In [1]: import numpy as np

In [2]: np.set_printoptions(precision=2, suppress=True, linewidth=160, legacy="1.25")

In [3]: E = np.loadtxt("out11.csv", delimiter=",")

In [4]: E.round(2) + 0
Out[4]: 
array([[-0.15,  0.2 ,  0.21, -0.39,  0.19,  0.54, -0.52, -0.07,  0.19,  0.08, -0.2 , -0.01,  0.01, -0.08, -0.17, -0.16],
       [-0.03, -0.19,  0.2 ,  0.26, -0.03,  0.43, -0.14, -0.12, -0.3 , -0.06,  0.22, -0.47,  0.12,  0.32,  0.18,  0.36],
       [-0.03, -0.24, -0.1 ,  0.48, -0.13, -0.08, -0.52, -0.15,  0.2 , -0.07, -0.1 ,  0.25, -0.05, -0.35, -0.13,  0.34],
       [-0.12, -0.38,  0.43, -0.13, -0.1 , -0.11,  0.21, -0.18,  0.25,  0.03,  0.15, -0.31,  0.3 , -0.49, -0.04, -0.13],
       [-0.36,  0.37, -0.11, -0.35, -0.3 , -0.09, -0.03, -0.19, -0.17, -0.21,  0.12, -0.05, -0.2 , -0.32,  0.34,  0.34],
       [ 0.33, -0.13, -0.18, -0.18,  0.49, -0.25, -0.11, -0.22, -0.3 , -0.11, -0.3 , -0.4 , -0.17, -0.21, -0.08,  0.09],
       [ 0.36,  0.  , -0.02,  0.07,  0.19,  0.34,  0.14, -0.41, -0.1 , -0.02,  0.48,  0.35, -0.22, -0.25,  0.14, -0.19],
       [-0.12,  0.31, -0.09,  0.35, -0.3 , -0.01, -0.04, -0.2 , -0.12, -0.09,  0.06, -0.39, -0.25, -0.05, -0.43, -0.46],
       [ 0.24, -0.35, -0.48, -0.39, -0.35,  0.2 , -0.08,  0.26,  0.08, -0.12,  0.28, -0.13, -0.03, -0.02, -0.29,  0.05],
       [ 0.6 ,  0.39,  0.43, -0.11, -0.22, -0.26, -0.17, -0.02,  0.1 , -0.06,  0.16, -0.01,  0.09,  0.11, -0.19,  0.24],
       [-0.09,  0.1 ,  0.08,  0.03,  0.1 ,  0.27,  0.42, -0.01, -0.12, -0.5 , -0.2 ,  0.2 ,  0.19, -0.1 , -0.48,  0.29],
       [ 0.24,  0.07,  0.08,  0.13, -0.21,  0.17, -0.1 ,  0.46, -0.48,  0.01, -0.21,  0.04,  0.24, -0.44,  0.23, -0.21],
       [-0.09, -0.27,  0.44, -0.03,  0.07, -0.09, -0.11,  0.35, -0.04, -0.44,  0.09,  0.07, -0.59,  0.06,  0.04, -0.13],
       [ 0.  ,  0.24, -0.23,  0.15,  0.33, -0.06, -0.16,  0.19,  0.34, -0.53,  0.27, -0.19,  0.34, -0.04,  0.24, -0.16],
       [-0.3 , -0.05,  0.03, -0.12,  0.21, -0.29, -0.28,  0.04, -0.48,  0.09,  0.45,  0.22,  0.29,  0.03, -0.32, -0.05],
       [-0.06,  0.23,  0.  ,  0.16,  0.3 ,  0.09,  0.16,  0.45,  0.13,  0.41,  0.26, -0.21, -0.26, -0.31, -0.18,  0.33]])

In [5]: np.linalg.svd(E, compute_uv=False)
Out[5]: array([1., 1., 1., 1., 1., 1., 1., 1., 1., 1., 1., 1., 1., 1., 1., 1.])

In [6]: np.round(E[:, 11] @ E[:, 6], 2)
Out[6]: -0.0

In [7]: def softmax(z):
   ...:     e = np.exp(z - z.max(axis=-1, keepdims=True))
   ...:     return e / e.sum(axis=-1, keepdims=True)
   ...: 

In [8]: np.round(softmax(10 * E[14]), 2) + 0
Out[8]: array([0.  , 0.  , 0.01, 0.  , 0.06, 0.  , 0.  , 0.01, 0.  , 0.02, 0.67, 0.06, 0.13, 0.01, 0.  , 0.  ])

In [9]: softmax(E).sum(axis=1)
Out[9]: array([1., 1., 1., 1., 1., 1., 1., 1., 1., 1., 1., 1., 1., 1., 1., 1.])

In [10]: att = E @ E.T / np.sqrt(16)

In [11]: softmax(att)[14] @ E
Out[11]: array([ 0.02,  0.02,  0.04, -0.01,  0.02,  0.04, -0.08,  0.01, -0.06, -0.1 ,  0.1 , -0.06, -0.01, -0.13, -0.08,  0.03])

In [12]: T = np.stack([E, 5 * E, E[::-1]])

In [13]: np.linalg.norm(T, axis=(1, 2))
Out[13]: array([ 4., 20.,  4.])

In [14]: T.shape
Out[14]: (3, 16, 16)

In [15]: x0 = np.array([-1, -2, 2, 3, -3, -1, 1, 2, -3, -2, 0, 0, -2, 2, 2, 2])

In [16]: target = E @ x0

In [17]: target
Out[17]: array([-4.34,  3.36,  0.78, -1.13,  0.98, -1.71, -1.63, -0.02, -0.82, -0.19,  0.39,  1.53,  4.05, -1.7 , -0.43, -0.88])

In [18]: np.round(np.linalg.solve(E, target + E[:, 11]), 2) + 0
Out[18]: array([-1., -2.,  2.,  3., -3., -1.,  1.,  2., -3., -2.,  0.,  1., -2.,  2.,  2.,  2.])

In [19]: W = np.array([[6, 9, 9],
    ...:     [8, 3, 8],
    ...:     [-8, 8, -2],
    ...:     [1, 1, 8],
    ...:     [-2, 3, 4],
    ...:     [-9, 4, -1],
    ...:     [0, -8, 5],
    ...:     [8, -8, 7],
    ...:     [-3, -7, 8],
    ...:     [-1, -5, 6],
    ...:     [-6, 3, 6],
    ...:     [0, -4, 6],
    ...:     [-5, 9, 8],
    ...:     [-3, 0, -9],
    ...:     [-5, 2, 7],
    ...:     [5, -1, -2]])

In [20]: beta = np.array([9, 6, 2])

In [21]: act = np.maximum(E @ W + beta, 0)

In [22]: (act > 0).astype(int)
Out[22]: 
array([[1, 1, 0],
       [1, 1, 0],
       [1, 1, 1],
       [0, 1, 1],
       [1, 1, 0],
       [1, 1, 0],
       [1, 1, 1],
       [1, 1, 0],
       [1, 1, 0],
       [1, 1, 1],
       [1, 1, 0],
       [1, 1, 1],
       [1, 1, 0],
       [1, 1, 1],
       [1, 1, 0],
       [1, 0, 1]])

In [23]: basis = np.array([[4, -6, 5], [2, 2, -6], [-6, 0, 4]])

In [24]: print((act @ basis).round(6).argmax(axis=1))
[0 0 0 1 0 0 1 0 0 0 0 2 0 2 0 2]

In [25]: J = np.load("layer17.npy")

In [26]: J
Out[26]: 
array([[4., 0., 3., 3., 3., 3.],
       [0., 4., 0., 0., 0., 0.],
       [3., 0., 4., 3., 3., 3.],
       [3., 0., 3., 4., 3., 3.],
       [3., 0., 3., 3., 4., 3.],
       [3., 0., 3., 3., 3., 4.]])

In [27]: x0 = np.ones(6)

In [28]: for _ in range(4):
    ...:     x0 = J @ x0
    ...:     x0 /= np.linalg.norm(x0)
    ...:     print(round(x0 @ J @ x0, 2))
    ...: 
15.85
15.99
16.0
16.0

In [29]: np.round(np.linalg.eigvalsh(J)[-1], 2)
Out[29]: 16.0

In [30]: other = J / np.sqrt((J ** 2).mean(axis=1, keepdims=True))

In [31]: np.linalg.norm(other, axis=1)
Out[31]: array([2.45, 2.45, 2.45, 2.45, 2.45, 2.45])

In [32]: np.linalg.matrix_rank(J - J.mean(axis=1, keepdims=True))
Out[32]: 5

In [33]: J - J.mean(axis=1, keepdims=True)
Out[33]: 
array([[ 1.33, -2.67,  0.33,  0.33,  0.33,  0.33],
       [-0.67,  3.33, -0.67, -0.67, -0.67, -0.67],
       [ 0.33, -2.67,  1.33,  0.33,  0.33,  0.33],
       [ 0.33, -2.67,  0.33,  1.33,  0.33,  0.33],
       [ 0.33, -2.67,  0.33,  0.33,  1.33,  0.33],
       [ 0.33, -2.67,  0.33,  0.33,  0.33,  1.33]])

In [34]: feats = np.loadtxt("run0.csv", delimiter=",")

In [35]: feats
Out[35]: 
array([[  4.66,  -5.97,  -0.03,   1.48,  13.2 ,  -5.81, -12.52,  -6.81,   1.08,   7.65,   7.  ,  -5.83],
       [  0.22,  -0.15,  -3.97,  -1.03,   6.71,  -7.5 ,  -4.6 ,  -4.61,   0.34,   2.91,   0.96,  -2.13],
       [  2.25,   0.11,  -1.57,  -0.11,   7.11,  -4.59,  -3.11,  -3.81,   1.69,   2.29,   2.94,  -4.1 ],
       [  2.05,  -4.69,   1.32,   0.93,   3.49,   1.07,  -6.97,  -2.43,  -0.89,   3.95,   3.67,  -0.04],
       [ -0.71,  -2.42,  -8.22,  -0.55,   9.72, -12.89, -11.31, -10.89,  -2.34,   6.47,   1.22,  -0.8 ],
       [  2.74,  -2.01,  -3.76,  -0.24,  12.32,  -9.17,  -9.95,  -7.09,   2.28,   5.55,   4.94,  -6.05],
       [  3.87,  -1.61,  -2.23,   0.42,  13.23,  -7.88,  -8.6 ,  -5.59,   2.5 ,   5.15,   5.82,  -6.38],
       [ -1.57,  -6.84,  -5.87,  -0.01,   7.71,  -9.17, -14.08, -10.89,  -3.85,   9.33,   2.44,   1.44],
       [ -2.02,  -0.12,  -9.08,  -0.96,   4.77, -11.43,  -5.88,  -7.69,  -2.59,   3.45,  -1.14,   0.02],
       [ -1.61,  -5.01,  -6.03,  -0.77,   6.41,  -9.24, -12.31, -10.01,  -3.85,   8.43,   1.19,   1.57],
       [  1.99,  -2.95,  -1.99,   0.23,   8.02,  -5.79,  -8.74,  -6.13,   0.46,   4.87,   4.38,  -3.25],
       [  2.22,  -6.95,   2.35,   1.28,   4.31,   0.77,  -8.13,  -3.8 ,  -0.95,   6.12,   4.62,   0.01],
       [ -1.97,  -4.13,  -6.94,  -0.24,   5.13,  -9.4 ,  -9.68,  -9.03,  -3.29,   6.26,   0.69,   1.69],
       [  0.7 ,  -4.51,  -2.11,   0.66,   4.68,  -4.91,  -7.54,  -5.64,  -1.9 ,   5.12,   1.9 ,   0.14],
       [ -2.28,  -6.03,  -5.6 ,   0.22,   4.55,  -8.06, -11.78,  -9.03,  -4.69,   7.58,   0.88,   3.03],
       [  0.52,  -4.93,   0.36,   0.79,   2.72,  -0.85,  -6.97,  -3.23,  -1.55,   4.82,   2.76,   1.02],
       [ -0.54,  -2.24,  -8.03,  -0.31,   9.2 , -12.72, -10.9 , -10.18,  -2.35,   7.03,   0.59,  -1.36],
       [ -0.69,   2.62,  -9.29,  -1.12,   8.19, -13.13,  -4.46,  -7.45,   0.21,   2.69,  -1.04,  -3.76],
       [  3.49,  -1.92,  -3.68,   0.58,  12.62,  -8.8 ,  -9.13,  -7.28,   2.26,   5.4 ,   4.87,  -5.49],
       [  2.07,  -2.9 ,  -5.51,   0.22,  13.19, -11.69, -12.24, -10.07,  -0.17,   8.21,   4.03,  -4.4 ],
       [  0.61,  -4.68,  -8.03,   0.13,  13.2 , -13.71, -14.63, -12.71,  -2.77,  10.6 ,   3.8 ,  -3.28],
       [ -3.55,  -1.61,  -6.71,  -1.29,   1.08,  -7.91,  -5.32,  -6.63,  -3.17,   3.18,  -2.78,   2.94],
       [ -3.97,  -1.23,  -6.43,  -0.79,  -0.96,  -6.17,  -4.55,  -5.97,  -5.45,   3.11,  -3.09,   3.67],
       [  0.47,  -5.52,  -6.86,  -0.29,  11.43, -12.24, -14.63, -12.39,  -2.77,   9.79,   3.56,  -0.65],
       [ -1.89,  -1.37,  -8.46,  -0.95,   6.45, -11.08,  -8.32,  -8.79,  -2.56,   5.33,  -0.52,   0.05],
       [ -0.23,   0.52,   0.3 ,   0.08,  -0.71,   0.24,  -0.19,   0.04,   0.19,  -0.19,   0.35,   0.08],
       [ -2.22,  -0.3 ,  -2.37,  -0.12,  -0.74,  -2.77,  -1.38,  -1.93,  -1.59,   1.09,  -1.36,   1.51],
       [ -0.82,  -6.99,  -5.82,   0.57,   7.87,  -8.86, -13.84, -10.87,  -4.03,   9.39,   2.47,   1.16],
       [ -0.59,  -7.76,  -2.92,  -0.14,   5.4 ,  -5.97, -13.1 ,  -8.47,  -4.  ,   8.47,   2.61,   2.06],
       [ -1.66,   0.33,  -3.69,  -0.51,   1.69,  -4.3 ,  -1.32,  -2.37,  -0.73,   1.84,  -1.45,  -0.03],
       [ -2.51,  -3.8 ,  -5.79,  -0.38,   3.32,  -7.97,  -9.35,  -8.24,  -4.37,   6.66,   0.02,   2.28],
       [  0.99,   1.62,  -6.19,  -1.32,  10.44, -10.82,  -5.16,  -6.54,   1.55,   3.58,   2.51,  -5.83]])

In [36]: np.argsort(-np.linalg.norm(feats, axis=0).round(6), kind="stable")[:3]
Out[36]: array([6, 5, 4])

In [37]: [round(float(x), 2) for x in np.linalg.svd(feats, compute_uv=False)[:3]]
Out[37]: [105.03, 31.5, 26.92]
